>>> import numpy as np
>>> from numpy import linalg as LA
>>> np.set_printoptions(precision=1, suppress=True, linewidth=160)
>>> K = np.loadtxt("mat.csv", delimiter=",")
>>> print(K)
[[ 1. -2. -1. -2.]
 [-1. 10. -1. -1.]
 [-2.  1.  4.  0.]
 [ 0.  0. -1. 14.]]
>>> th = np.radians(15)
>>> r_ = np.eye(4)
>>> r_[3, 3] = r_[0, 0] = np.cos(th)
>>> r_[3, 0], r_[0, 3] = -np.sin(th), np.sin(th)
>>> print(r_)
[[ 1.   0.   0.   0.3]
 [ 0.   1.   0.   0. ]
 [ 0.   0.   1.   0. ]
 [-0.3  0.   0.   1. ]]
>>> out = K @ r_.T
>>> print(out)
[[ 0.4 -2.  -1.  -2.2]
 [-1.2 10.  -1.  -0.7]
 [-1.9  1.   4.   0.5]
 [ 3.6  0.  -1.  13.5]]
>>> print(np.abs(out - K).max(axis=0))
[3.6 0.  0.  0.5]
>>> print(np.allclose(LA.norm(K, axis=1), LA.norm(out, axis=1)))
True
>>> f = np.array([1, -1])
>>> print(np.convolve(out[0], f))
[ 0.4 -2.4  1.  -1.2  2.2]
>>> print(np.polyval(f, out[0]))
[-0.6 -3.  -2.  -3.2]
>>> E = np.loadtxt("run1.csv", delimiter=",")
>>> print(E)
[[29.9 20.2 80.2 22.  19.1 50.3 30.6 67.7]
 [30.3 20.5 82.  21.1 21.2 51.7 30.2 68.2]
 [30.5 20.  78.8 18.5 19.4 51.4 29.7 70. ]
 [29.6 21.8 79.  21.  19.4 50.  31.3 69.6]
 [29.4 20.4 79.3 22.2 20.8 51.1 31.9 69.3]
 [30.8 20.8 82.1 20.2 20.  50.5 30.9 68.3]
 [29.2 21.5 79.2 18.7 20.5 50.2 28.3 68.6]
 [31.3 19.7 81.7 19.9 20.3 51.1 30.5 67.7]
 [29.8 21.1 80.  18.  19.4 51.2 29.5 70.6]
 [32.8 17.9 79.1 18.9 20.2 50.5 27.9 70.1]
 [29.6 18.7 79.3 20.4 19.3 50.2 29.8 71.5]
 [29.9 19.8 79.4 19.6 20.6 50.1 30.7 68.1]
 [28.3 18.3 78.8 21.6 19.  50.5 29.2 70.3]
 [31.4 19.7 79.6 19.6 21.4 47.7 31.6 72.1]
 [29.6 18.7 79.6 20.8 19.  47.9 30.  69.2]
 [30.1 19.1 78.6 19.8 19.3 49.9 29.8 68.2]
 [31.4 18.9 80.  20.8 20.2 51.4 31.6 69.1]
 [27.4 20.  80.3 19.3 20.5 51.6 32.2 70.7]
 [30.1 20.8 79.4 20.  17.3 50.2 31.6 71. ]
 [30.2 20.3 81.2 20.4 20.3 49.2 31.1 68.5]]
>>> cen = (E - E.mean(axis=0)) / E.std(axis=0)
>>> print(np.argwhere(np.abs(cen) > 2))
[[ 1  2]
 [ 5  2]
 [ 9  0]
 [ 9  6]
 [13  5]
 [13  7]
 [14  5]
 [17  0]
 [18  4]]
>>> print(cen.std(axis=0))
[1. 1. 1. 1. 1. 1. 1. 1.]
>>> c = LA.lstsq(np.delete(cen, 2, axis=1), cen[:, 2])[0]
>>> print(np.abs(c).argmax())
6
>>> print(np.round(1 - np.var(cen[:, 2] - np.delete(cen, 2, axis=1) @ c), 1))
0.4
